% python3 -q
>>> import numpy as np
>>> np.set_printoptions(precision=3, suppress=True, linewidth=100)
>>> arr = np.load("sample1.npy")
>>> arr
array([[ 1.04, -2.29,  1.27,  1.02,  1.28, -3.67, -0.38, -0.66,  1.96],
       [-0.36,  1.04,  0.66, -0.13, -0.48,  1.62,  3.35,  0.47, -2.13],
       [ 0.6 , -1.3 ,  0.16, -0.61, -1.12, -3.16,  0.23, -0.65,  2.63],
       [ 0.8 , -1.91,  0.3 ,  0.62,  0.96, -3.06, -2.22, -0.66,  2.42],
       [ 0.04, -0.06,  0.33,  0.35,  0.48,  0.15,  0.31,  0.07, -0.47],
       [ 0.84, -1.86,  0.55,  0.03, -0.16, -3.67, -0.33, -0.73,  2.69],
       [-0.32,  1.  ,  1.08,  0.24,  0.  ,  1.8 ,  3.92,  0.56, -2.72],
       [ 0.52, -1.21, -0.06, -0.29, -0.48, -2.58, -0.93, -0.57,  2.35],
       [-0.76,  1.68, -0.16,  0.61,  1.12,  3.88,  0.17,  0.81, -3.27],
       [ 0.96, -2.12,  0.72,  0.16,  0.  , -4.08, -0.32, -0.8 ,  2.88],
       [-0.04, -0.06, -0.41,  0.37,  0.8 ,  0.41, -1.99,  0.01,  0.07],
       [ 0.68, -1.22,  1.26, -0.55, -1.44, -3.3 ,  3.57, -0.51,  1.61],
       [-0.72,  1.7 ,  0.76,  1.46,  2.24,  4.52,  1.46,  1.06, -4.78],
       [ 1.64, -3.63,  2.4 ,  2.47,  3.36, -5.04, -0.97, -0.85,  2.03],
       [-1.08,  1.96, -3.01, -1.13, -0.8 ,  3.49, -5.09,  0.35,  0.01]])
>>> th = np.radians(90)
>>> Rm = np.eye(9)
>>> Rm[1, 1] = Rm[2, 2] = np.cos(th)
>>> Rm[1, 2], Rm[2, 1] = -np.sin(th), np.sin(th)
>>> Rm.round(3) + 0
array([[ 1.,  0.,  0.,  0.,  0.,  0.,  0.,  0.,  0.],
       [ 0.,  0., -1.,  0.,  0.,  0.,  0.,  0.,  0.],
       [ 0.,  1.,  0.,  0.,  0.,  0.,  0.,  0.,  0.],
       [ 0.,  0.,  0.,  1.,  0.,  0.,  0.,  0.,  0.],
       [ 0.,  0.,  0.,  0.,  1.,  0.,  0.,  0.,  0.],
       [ 0.,  0.,  0.,  0.,  0.,  1.,  0.,  0.,  0.],
       [ 0.,  0.,  0.,  0.,  0.,  0.,  1.,  0.,  0.],
       [ 0.,  0.,  0.,  0.,  0.,  0.,  0.,  1.,  0.],
       [ 0.,  0.,  0.,  0.,  0.,  0.,  0.,  0.,  1.]])
>>> out = arr @ Rm.T
>>> print(np.allclose(arr @ arr.T, out @ out.T))
True
>>> round(np.linalg.det(Rm), 3), np.trace(Rm)
(np.float64(1.0), np.float64(7.0))
>>> np.allclose(np.linalg.norm(arr, axis=1), np.linalg.norm(out, axis=1))
True
>>> out
array([[ 1.04, -1.27, -2.29,  1.02,  1.28, -3.67, -0.38, -0.66,  1.96],
       [-0.36, -0.66,  1.04, -0.13, -0.48,  1.62,  3.35,  0.47, -2.13],
       [ 0.6 , -0.16, -1.3 , -0.61, -1.12, -3.16,  0.23, -0.65,  2.63],
       [ 0.8 , -0.3 , -1.91,  0.62,  0.96, -3.06, -2.22, -0.66,  2.42],
       [ 0.04, -0.33, -0.06,  0.35,  0.48,  0.15,  0.31,  0.07, -0.47],
       [ 0.84, -0.55, -1.86,  0.03, -0.16, -3.67, -0.33, -0.73,  2.69],
       [-0.32, -1.08,  1.  ,  0.24,  0.  ,  1.8 ,  3.92,  0.56, -2.72],
       [ 0.52,  0.06, -1.21, -0.29, -0.48, -2.58, -0.93, -0.57,  2.35],
       [-0.76,  0.16,  1.68,  0.61,  1.12,  3.88,  0.17,  0.81, -3.27],
       [ 0.96, -0.72, -2.12,  0.16,  0.  , -4.08, -0.32, -0.8 ,  2.88],
       [-0.04,  0.41, -0.06,  0.37,  0.8 ,  0.41, -1.99,  0.01,  0.07],
       [ 0.68, -1.26, -1.22, -0.55, -1.44, -3.3 ,  3.57, -0.51,  1.61],
       [-0.72, -0.76,  1.7 ,  1.46,  2.24,  4.52,  1.46,  1.06, -4.78],
       [ 1.64, -2.4 , -3.63,  2.47,  3.36, -5.04, -0.97, -0.85,  2.03],
       [-1.08,  3.01,  1.96, -1.13, -0.8 ,  3.49, -5.09,  0.35,  0.01]])
>>> np.round(np.linalg.svd(arr, compute_uv=False), 3) + 0, np.round(np.linalg.svd(out, compute_uv=False), 3) + 0
(array([17.419,  9.843,  7.031,  0.   ,  0.   ,  0.   ,  0.   ,  0.   ,  0.   ]), array([17.419,  9.843,  7.031,  0.   ,  0.   ,  0.   ,  0.   ,  0.   ,  0.   ]))
